In [1]: import numpy as np

In [2]: import numpy.linalg as la

In [3]: np.set_printoptions(precision=3, suppress=True, linewidth=200, floatmode="fixed")

In [4]: def rnd(a):
   ...:     return np.round(a, 3) + 0
   ...: 

In [5]: E = np.load("data.npy")

In [6]: E
Out[6]: 
array([[ 0, -2,  0, -2,  1,  0],
       [ 0,  0,  2,  0,  2,  0],
       [ 0,  2,  0,  0,  0, -2],
       [ 0,  0, -1,  0,  0,  0],
       [ 0,  0, -2,  0,  2,  0],
       [ 0,  0, -2,  0,  0,  0],
       [ 0,  0,  0,  0, -1,  0],
       [ 0,  0, -1,  0,  0,  0],
       [ 0, -2,  0,  1,  0,  0],
       [ 0,  0,  0,  0, -1,  0],
       [-1,  0,  0,  0, -2,  0],
       [ 0,  0,  0,  0,  1,  0]])

In [7]: r0 = np.array([1, -3, -3])

In [8]: np.convolve(E[0], r0)
Out[8]: array([ 0, -2,  6,  4,  7,  3, -3,  0])

In [9]: np.array([np.convolve(row, r0, "same") for row in E])
Out[9]: 
array([[-2,  6,  4,  7,  3, -3],
       [ 0,  2, -6, -4, -6, -6],
       [ 2, -6, -6,  0, -2,  6],
       [ 0, -1,  3,  3,  0,  0],
       [ 0, -2,  6,  8, -6, -6],
       [ 0, -2,  6,  6,  0,  0],
       [ 0,  0,  0, -1,  3,  3],
       [ 0, -1,  3,  3,  0,  0],
       [-2,  6,  7, -3, -3,  0],
       [ 0,  0,  0, -1,  3,  3],
       [ 3,  3,  0, -2,  6,  6],
       [ 0,  0,  0,  1, -3, -3]])

In [10]: np.cross(E[0, :3], E[8, :3])
Out[10]: array([0, 0, 0])

In [11]: r0, g = E[8], E[7]

In [12]: r0 @ g
Out[12]: np.int64(0)

In [13]: p = (r0 @ g) / (r0 @ r0) * r0

In [14]: la.matrix_rank(np.outer(r0, g))
Out[14]: np.int64(1)

In [15]: p
Out[15]: array([ 0.000, -0.000,  0.000,  0.000,  0.000,  0.000])

In [16]: np.outer(r0, g)
Out[16]: 
array([[ 0,  0,  0,  0,  0,  0],
       [ 0,  0,  2,  0,  0,  0],
       [ 0,  0,  0,  0,  0,  0],
       [ 0,  0, -1,  0,  0,  0],
       [ 0,  0,  0,  0,  0,  0],
       [ 0,  0,  0,  0,  0,  0]])

In [17]: x0 = np.array([1, 1, 0, -1, 2, 0])

In [18]: target = E @ x0

In [19]: rnd(la.lstsq(E, target)[0])
Out[19]: array([ 1.000,  1.000,  0.000, -1.000,  2.000,  0.000])

In [20]: rnd(la.solve(E.T @ E, E.T @ target))
Out[20]: array([ 1.000,  1.000,  0.000, -1.000,  2.000,  0.000])

In [21]: rnd(la.pinv(E) @ E)
Out[21]: 
array([[1.000, 0.000, 0.000, 0.000, 0.000, 0.000],
       [0.000, 1.000, 0.000, 0.000, 0.000, 0.000],
       [0.000, 0.000, 1.000, 0.000, 0.000, 0.000],
       [0.000, 0.000, 0.000, 1.000, 0.000, 0.000],
       [0.000, 0.000, 0.000, 0.000, 1.000, 0.000],
       [0.000, 0.000, 0.000, 0.000, 0.000, 1.000]])

In [22]: rng = np.random.default_rng(6687)

In [23]: target = target + 0.3 * rng.normal(size=12)

In [24]: rnd(target)
Out[24]: array([ 2.150,  3.945,  1.707, -0.021,  4.569, -0.113, -2.058,  0.398, -3.430, -2.121, -4.814,  1.547])

In [25]: coef, *_ = la.lstsq(E, target)

In [26]: [round(float(la.norm(la.solve(E.T @ E + lam * np.eye(6), E.T @ target))), 2) for lam in (0, 1, 10, 100)]
Out[26]: [2.73, 2.42, 1.45, 0.31]

In [27]: rnd(la.norm(target - E @ coef))
Out[27]: np.float64(0.728)

In [28]: M = np.load("layer18.npy")

In [29]: M
Out[29]: 
array([[ 0.400,  0.400, -0.300,  0.300,  0.000, -0.100,  0.700, -0.600,  0.200,  0.300, -0.300,  0.500],
       [-1.100,  0.800,  0.500,  0.000, -0.400,  1.300,  0.900,  0.400, -1.000, -0.300,  0.700, -1.300],
       [ 0.200,  1.300,  0.900,  0.300,  0.300,  1.100,  2.200, -0.700,  0.200,  2.400, -0.700, -0.400],
       [-1.900, -0.800, -0.800, -0.100,  0.100, -0.100, -0.500,  0.000, -0.700, -0.700,  0.700, -0.500],
       [ 1.000, -0.500,  1.200,  1.300,  2.700,  0.700, -0.500,  0.400, -1.900, -1.000,  0.200,  0.700],
       [ 2.088, -2.382,  0.174, -1.050, -1.549, -0.550,  1.049, -0.854, -0.328,  1.029, -2.100, -0.907],
       [-0.100,  0.000, -1.900,  0.700,  0.100,  0.000, -0.600,  1.700,  0.800,  2.200,  0.900,  1.100],
       [-1.300, -1.500, -0.400, -0.300, -0.200, -0.400, -0.200,  0.200,  0.400, -0.900, -0.100,  0.800],
       [ 1.700, -2.100,  0.100, -0.800, -1.300, -0.400,  0.800, -0.700, -0.400,  1.000, -2.200, -0.800],
       [ 2.500, -0.100, -0.100, -0.800, -0.400, -0.600,  0.900, -0.100, -0.800, -0.600,  0.800, -1.200],
       [-0.100, -1.500,  0.000,  1.100, -0.600,  0.900, -0.100, -1.800, -1.800, -0.300,  1.300,  0.600],
       [ 1.800, -1.000, -0.500, -0.200, -0.400, -1.300,  1.800,  0.300,  0.300,  1.300, -0.200,  1.300],
       [ 1.000, -1.000,  0.200, -0.900, -1.000,  0.300,  0.500, -0.700,  2.400,  1.300, -1.000,  0.600],
       [ 0.100,  0.700, -1.500,  0.300, -1.000, -0.900,  1.300, -0.700, -0.400, -0.400,  0.300,  1.100]])

In [30]: x0 = np.array([2, 0, 2, 2, 0, 1, 2, 0, 2, 2, 1, 2])

In [31]: rnd(M @ (2 * x0))
Out[31]: array([  7.600,  -5.200,  24.000, -19.600,   5.000,   2.920,  10.600,  -8.600,   1.200,   0.000,   2.000,  20.200,  19.000,   0.800])

In [32]: np.sign((M @ x0).round(6))
Out[32]: array([ 1.000, -1.000,  1.000, -1.000,  1.000,  1.000,  1.000, -1.000,  1.000,  0.000,  1.000,  1.000,  1.000,  1.000])

In [33]: (M @ x0).argmax()
Out[33]: np.int64(2)

In [34]: rnd((M * x0).sum(axis=1))
Out[34]: array([ 3.800, -2.600, 12.000, -9.800,  2.500,  1.460,  5.300, -4.300,  0.600,  0.000,  1.000, 10.100,  9.500,  0.400])

In [35]: M @ np.eye(12)[11]
Out[35]: array([ 0.500, -1.300, -0.400, -0.500,  0.700, -0.907,  1.100,  0.800, -0.800, -1.200,  0.600,  1.300,  0.600,  1.100])
